$ ipython --no-banner

In [1]: import numpy as np

In [2]: np.set_printoptions(suppress=True, linewidth=120)

In [3]: tidy = lambda a: np.round(a, 3) + 0

In [4]: E = np.loadtxt("case8.csv", delimiter=",")

In [5]: E
Out[5]: 
array([[-1.2  ,  0.9  ,  3.599, -0.6  ],
       [ 0.7  , -0.9  , -2.077,  0.2  ],
       [-1.3  , -0.2  ,  3.906, -1.5  ],
       [-0.7  ,  0.8  ,  2.12 , -2.4  ],
       [ 0.9  , -0.1  , -2.727,  1.2  ],
       [-0.9  , -0.8  ,  2.707,  1.4  ],
       [ 0.8  , -1.2  , -2.369,  0.7  ],
       [-0.6  ,  1.4  ,  1.81 , -0.9  ],
       [ 0.   , -0.7  , -0.023, -0.8  ],
       [-1.   ,  2.4  ,  2.976,  0.   ],
       [-2.3  , -1.3  ,  6.87 ,  0.2  ],
       [-1.8  ,  1.5  ,  5.351,  0.8  ],
       [ 1.2  , -0.5  , -3.579,  1.1  ],
       [-1.2  ,  0.9  ,  3.579, -0.1  ],
       [ 0.7  , -1.   , -2.096,  0.5  ],
       [ 0.4  , -1.   , -1.18 , -0.2  ]])

In [6]: P = E @ np.linalg.solve(E.T @ E, E.T)

In [7]: tidy(np.linalg.eigvalsh(P))
Out[7]: array([0., 0., 0., 0., 0., 0., 0., 0., 0., 0., 0., 0., 1., 1., 1., 1.])

In [8]: np.allclose(P @ P, P)
Out[8]: True

In [9]: tidy(np.trace(P))
Out[9]: np.float64(4.0)

In [10]: basis = E[[4, 12]].astype(float)

In [11]: for _ in range(5):
    ...:     labels = np.linalg.norm(E[:, None] - basis, axis=-1).argmin(axis=1)
    ...:     basis = np.array([E[labels == j].mean(axis=0) for j in range(2)])
    ...: 

In [12]: labels
Out[12]: array([0, 1, 0, 0, 1, 0, 1, 0, 1, 0, 0, 0, 1, 0, 1, 1])

In [13]: tidy(basis)
Out[13]: 
array([[-1.222,  0.622,  3.658, -0.344],
       [ 0.671, -0.771, -2.007,  0.386]])

In [14]: np.abs(basis[1] - basis[0]).argmax()
Out[14]: np.int64(2)

In [15]: np.bincount(labels)
Out[15]: array([9, 7])

In [16]: r0 = np.array([-2, 3, 2, -3])

In [17]: J = np.array([np.roll(r0, i) for i in range(4)])

In [18]: J
Out[18]: 
array([[-2,  3,  2, -3],
       [-3, -2,  3,  2],
       [ 2, -3, -2,  3],
       [ 3,  2, -3, -2]])

In [19]: # rank 2

In [20]: Y = J[0, 0] * J[1:] - np.outer(J[1:, 0], J[0])

In [21]: Y
Out[21]: 
array([[  0,  13,   0, -13],
       [  0,   0,   0,   0],
       [  0, -13,   0,  13]])

In [22]: J[:, 0] / J[0, 0]
Out[22]: array([ 1. ,  1.5, -1. , -1.5])

In [23]: rank = np.linalg.matrix_rank(Y)

In [24]: rank
Out[24]: np.int64(1)

In [25]: N = np.linalg.svd(Y)[2][rank:].T

In [26]: [int(np.linalg.matrix_rank(Y[:, :j + 1])) for j in range(4)]
Out[26]: [0, 1, 1, 1]

In [27]: [int(np.linalg.matrix_rank(Y[:i])) for i in range(1, len(Y) + 1)]
Out[27]: [1, 1, 1]

In [28]: U, sigma, Vh = np.linalg.svd(J)

In [29]: np.argmax(sigma[:-1] / (sigma[1:] + 1e-6)) + 1
Out[29]: np.int64(2)

In [30]: tidy(sigma)
Out[30]: array([7.211, 7.211, 0.   , 0.   ])

In [31]: Y = U[:, :2] @ np.diag(sigma[:2]) @ Vh[:2]

In [32]: np.linalg.matrix_rank(J, rtol=0.05)
Out[32]: np.int64(2)

In [33]: tidy(np.abs(J - Y).max())
Out[33]: np.float64(0.0)

In [34]: tidy(Y)
Out[34]: 
array([[-2.,  3.,  2., -3.],
       [-3., -2.,  3.,  2.],
       [ 2., -3., -2.,  3.],
       [ 3.,  2., -3., -2.]])

In [35]: np.linalg.lstsq(Y[:-1].T, Y[-1])[2]
Out[35]: np.int32(2)

In [36]: np.unique(Y.round(6), axis=0).shape
Out[36]: (4, 4)

In [37]: np.abs(np.diag(np.linalg.qr(Y)[1])) > 1e-9
Out[37]: array([ True,  True, False, False])

In [38]: K = -2 * np.eye(3) + np.ones((3, 3))

In [39]: K
Out[39]: 
array([[-1.,  1.,  1.],
       [ 1., -1.,  1.],
       [ 1.,  1., -1.]])

In [40]: # equal to its transpose

In [41]: np.unique(J.round(6), axis=0).shape
Out[41]: (4, 4)

In [42]: tidy(J @ np.linalg.pinv(J) @ J)
Out[42]: 
array([[-2.,  3.,  2., -3.],
       [-3., -2.,  3.,  2.],
       [ 2., -3., -2.,  3.],
       [ 3.,  2., -3., -2.]])

In [43]: np.allclose(J[:-1].T @ np.linalg.lstsq(J[:-1].T, J[-1])[0], J[-1])
Out[43]: True

In [44]: np.linalg.lstsq(J[:-1].T, J[-1])[2]
Out[44]: np.int32(2)

In [45]: np.abs(np.diag(np.linalg.qr(J)[1])) > 1e-9
Out[45]: array([ True,  True, False, False])

In [46]: Y = np.array([[4, 0, 2], [4, 2, 5]])

In [47]: basis = np.kron(Y, K)

In [48]: np.linalg.matrix_rank(basis)
Out[48]: np.int64(6)

In [49]: basis.shape
Out[49]: (6, 9)

In [50]: M = np.load("w.npy")

In [51]: M
Out[51]: 
array([[ 1,  1,  1],
       [ 1,  0,  1],
       [-1, -2,  1],
       [-1,  1, -1],
       [ 1,  1,  1]])

In [52]: rng = np.random.default_rng(63)

In [53]: labels = rng.permutation(3)

In [54]: Y = M[:, labels] * rng.choice([-1, 1], 3)

In [55]: Y
Out[55]: 
array([[ 1,  1,  1],
       [ 1,  0,  1],
       [ 1, -2, -1],
       [-1,  1, -1],
       [ 1,  1,  1]])

In [56]: U, _, Vh = np.linalg.svd(M.T @ Y)

In [57]: tidy(U @ Vh)
Out[57]: 
array([[0., 0., 1.],
       [0., 1., 0.],
       [1., 0., 0.]])

In [58]: tidy(np.linalg.lstsq(M, Y)[0])
Out[58]: 
array([[0., 0., 1.],
       [0., 1., 0.],
       [1., 0., 0.]])

In [59]: vec = np.array([1, 7, 9])

In [60]: target = M @ vec

In [61]: tidy(np.linalg.pinv(M) @ M)
Out[61]: 
array([[1., 0., 0.],
       [0., 1., 0.],
       [0., 0., 1.]])

In [62]: target = target + 0.1 * rng.normal(size=5)

In [63]: tidy(target)
Out[63]: array([16.991, 10.123, -5.893, -2.859, 17.02 ])

In [64]: coef, *_ = np.linalg.lstsq(M, target)

In [65]: [round(float(np.linalg.norm(np.linalg.solve(M.T @ M + lam * np.eye(3), M.T @ target))), 2) for lam in (0, 1, 10, 100)]
Out[65]: [11.55, 8.38, 4.16, 0.73]

In [66]: tidy(coef)
Out[66]: array([0.883, 7.056, 9.102])

In [67]: P = M @ np.linalg.solve(M.T @ M, M.T)

In [68]: np.linalg.matrix_rank(np.eye(5) - P)
Out[68]: np.int64(2)

In [69]: tidy(np.linalg.eigvalsh(P))
Out[69]: array([0., 0., 1., 1., 1.])

In [70]: tidy(P)
Out[70]: 
array([[ 0.455,  0.182,  0.   ,  0.091,  0.455],
       [ 0.182,  0.273,  0.   , -0.364,  0.182],
       [ 0.   ,  0.   ,  1.   ,  0.   ,  0.   ],
       [ 0.091, -0.364,  0.   ,  0.818,  0.091],
       [ 0.455,  0.182,  0.   ,  0.091,  0.455]])
